In [1]: import numpy as np

In [2]: np.set_printoptions(suppress=True, linewidth=100)

In [3]: m1 = np.load("data.npy")

In [4]: m1
Out[4]: 
array([[ 0,  6, -2, -2,  6,  0,  0],
       [-6,  0, -3, -4, -4, -2,  0],
       [ 2,  3,  0,  0,  1, -2,  4],
       [ 2,  4,  0,  0,  5, -3, -2],
       [-6,  4, -1, -5,  0,  2, -1],
       [ 0,  2,  2,  3, -2,  0,  3],
       [ 0,  0, -4,  2,  1, -3,  0]])

In [5]: # skew, so no eigenvalue has a real part

In [6]: x0 = np.array([-4, -3, -2, 3, 2, -2, -1])

In [7]: np.round(np.linalg.svd(m1, compute_uv=False), 3) + 0
Out[7]: array([12.116, 12.116,  6.536,  6.536,  2.912,  2.912,  0.   ])

In [8]: q = np.linalg.solve(np.eye(7) - m1, np.eye(7) + m1)

In [9]: round(np.linalg.det(q), 3)
Out[9]: np.float64(1.0)

In [10]: np.allclose(m1[:-1].T @ np.linalg.lstsq(m1[:-1].T, m1[-1])[0], m1[-1])
Out[10]: True

In [11]: np.abs(np.diag(np.linalg.qr(m1)[1])) > 1e-9
Out[11]: array([ True,  True,  True,  True,  True,  True, False])

In [12]: np.unique(m1.round(6), axis=0).shape
Out[12]: (7, 7)

In [13]: round(np.trace(np.linalg.pinv(m1) @ m1), 3)
Out[13]: np.float64(6.0)

In [14]: np.allclose(m1, m1.T)
Out[14]: False

In [15]: m1 @ m1
Out[15]: 
array([[-80,  10, -24, -54, -36,  10, -10],
       [ 10, -81,  12,  26, -55,  10,  -6],
       [-24,  12, -34, -19,   8, -16,  -7],
       [-54,  26, -19, -58,   0,   8, -14],
       [-36, -55,   8,   0, -83,  12,  12],
       [ 10,  10, -16,   8,  12, -30,   4],
       [-10,  -6,  -7, -14,  12,   4, -30]])

In [16]: np.trace(m1)
Out[16]: np.int64(0)

In [17]: rng = np.random.default_rng(82)

In [18]: feats = np.eye(7, dtype=int)[rng.permutation(7)]

In [19]: feats
Out[19]: 
array([[0, 0, 0, 0, 1, 0, 0],
       [0, 0, 0, 1, 0, 0, 0],
       [0, 0, 0, 0, 0, 0, 1],
       [0, 1, 0, 0, 0, 0, 0],
       [0, 0, 0, 0, 0, 1, 0],
       [0, 0, 1, 0, 0, 0, 0],
       [1, 0, 0, 0, 0, 0, 0]])

In [20]: # rows sum to 1

In [21]: f = np.array([1, 2, 0])

In [22]: np.array([np.convolve(row, f, "same") for row in feats])
Out[22]: 
array([[0, 0, 0, 1, 2, 0, 0],
       [0, 0, 1, 2, 0, 0, 0],
       [0, 0, 0, 0, 0, 1, 2],
       [1, 2, 0, 0, 0, 0, 0],
       [0, 0, 0, 0, 1, 2, 0],
       [0, 1, 2, 0, 0, 0, 0],
       [2, 0, 0, 0, 0, 0, 0]])

In [23]: np.cross(feats[4, :3], feats[5, :3])
Out[23]: array([0, 0, 0])

In [24]: np.correlate(feats[4], feats[5], "full")
Out[24]: array([0, 0, 0, 0, 0, 0, 0, 0, 0, 1, 0, 0, 0])

In [25]: np.convolve(feats[4], f)
Out[25]: array([0, 0, 0, 0, 0, 1, 2, 0, 0])

In [26]: q, vecs = np.linalg.qr(feats[:, :3])[0], np.linalg.qr(feats[:, 3:])[0]

In [27]: sig = np.linalg.svd(q.T @ vecs, compute_uv=False)

In [28]: sig
Out[28]: array([0., 0., 0.])

In [29]: (sig > 0.9).sum()
Out[29]: np.int64(0)

In [30]: M = np.load("a.npy")

In [31]: M.round(3)
Out[31]: 
array([[ 0.287,  0.152,  0.089,  0.371,  0.205, -0.235, -0.172,  0.123],
       [ 0.152,  0.973, -0.704, -0.016, -0.396, -0.016, -0.25 ,  0.063],
       [ 0.089, -0.704,  2.55 ,  0.223, -0.491,  0.204,  0.333, -0.204],
       [ 0.371, -0.016,  0.223,  1.521,  0.855, -0.355, -0.374, -0.953],
       [ 0.205, -0.396, -0.491,  0.855,  1.263, -0.756,  0.234, -0.191],
       [-0.235, -0.016,  0.204, -0.355, -0.756,  1.094, -1.006, -0.347],
       [-0.172, -0.25 ,  0.333, -0.374,  0.234, -1.006,  1.898,  0.405],
       [ 0.123,  0.063, -0.204, -0.953, -0.191, -0.347,  0.405,  1.413]])

In [32]: # symmetric, so the eigenvalues are real

In [33]: ev, vecs = np.linalg.eigh(M)

In [34]: x0 = np.array([3, 1, 1, 3, 1, -3, 1, 0])

In [35]: np.round(vecs * np.abs(ev) @ vecs.T, 3)
Out[35]: 
array([[ 0.287,  0.152,  0.089,  0.371,  0.205, -0.235, -0.172,  0.123],
       [ 0.152,  0.973, -0.704, -0.016, -0.396, -0.016, -0.25 ,  0.063],
       [ 0.089, -0.704,  2.55 ,  0.223, -0.491,  0.204,  0.333, -0.204],
       [ 0.371, -0.016,  0.223,  1.521,  0.855, -0.355, -0.374, -0.953],
       [ 0.205, -0.396, -0.491,  0.855,  1.263, -0.756,  0.234, -0.191],
       [-0.235, -0.016,  0.204, -0.355, -0.756,  1.094, -1.006, -0.347],
       [-0.172, -0.25 ,  0.333, -0.374,  0.234, -1.006,  1.898,  0.405],
       [ 0.123,  0.063, -0.204, -0.953, -0.191, -0.347,  0.405,  1.413]])

In [36]: round(x0 @ M @ x0, 3)
Out[36]: np.float64(62.786)

In [37]: G = M.T @ M

In [38]: np.round(np.linalg.eigvalsh(G)[::-1], 3) + 0
Out[38]: array([9., 9., 9., 1., 1., 0., 0., 0.])

In [39]: np.round(np.linalg.svd(M, compute_uv=False) ** 2, 3) + 0
Out[39]: array([9., 9., 9., 1., 1., 0., 0., 0.])

In [40]: np.linalg.matrix_rank(G)
Out[40]: np.int64(5)

In [41]: round(float(np.trace(G)), 3), round(float((M ** 2).sum()), 3)
Out[41]: (29.0, 29.0)

In [42]: np.allclose(G, G.T)
Out[42]: True
